$ python3 -q
>>> import numpy as np
>>> import numpy.linalg as la
>>> np.set_printoptions(suppress=True, linewidth=100)
>>> def rnd(a):
...     return np.round(a, 4) + 0
... 
>>> rng = np.random.default_rng(194155)
>>> th = np.sort(rng.uniform(-2, 2, 32))
>>> m1 = np.c_[th, th ** 2, th ** 3] @ np.array([[8, 0, 0], [7, 3, 9], [3, 0, 3]])
>>> rnd(m1)
array([[-10.3947,  10.7375,  11.8986],
       [ -8.0025,   8.563 ,  11.222 ],
       [ -7.6402,   8.19  ,  11.0379],
       [ -7.2502,   7.7708,  10.8058],
       [ -6.0908,   6.3891,   9.8434],
       [ -5.7971,   5.9973,   9.5124],
       [ -5.7695,   5.9595,   9.479 ],
       [ -5.2072,   5.1416,   8.6937],
       [ -5.0453,   4.8875,   8.4242],
       [ -4.5932,   4.1256,   7.5388],
       [ -4.1043,   3.2072,   6.3055],
       [ -4.031 ,   3.0618,   6.0922],
       [ -3.8218,   2.6412,   5.4454],
       [ -3.6544,   2.3049,   4.8945],
       [ -3.6398,   2.2759,   4.8454],
       [ -3.1325,   1.3658,   3.1758],
       [ -3.0899,   1.3019,   3.048 ],
       [ -2.4304,   0.5882,   1.5042],
       [ -1.3073,   0.1123,   0.3151],
       [  5.3712,   0.621 ,   2.1455],
       [  7.7726,   1.0443,   3.7489],
       [ 11.3051,   1.707 ,   6.4086],
       [ 12.6942,   1.9735,   7.5213],
       [ 16.8109,   2.7697,  10.9705],
       [ 18.5925,   3.1146,  12.5175],
       [ 22.6479,   3.8961,  16.1284],
       [ 25.6285,   4.4656,  18.8451],
       [ 30.6927,   5.4215,  23.5526],
       [ 34.1478,   6.0646,  26.8165],
       [ 39.1591,   6.9841,  31.6088],
       [ 44.9256,   8.0234,  37.1915],
       [ 65.7954,  11.6315,  57.7973]])
>>> z = m1[:, 0] > np.median(m1[:, 0])
>>> r0 = m1[z].mean(axis=0) - m1[~z].mean(axis=0)
>>> rnd(r0)
array([26.0556, -1.4312,  8.1816])
>>> r0 = np.array([-2, 1])
>>> rnd(np.cross(m1[23, :3], m1[22, :3]))
array([-0.8187, 12.8225, -1.9827])
>>> rnd(np.polyval(r0, m1[23]))
array([-32.6218,  -4.5395, -20.9411])
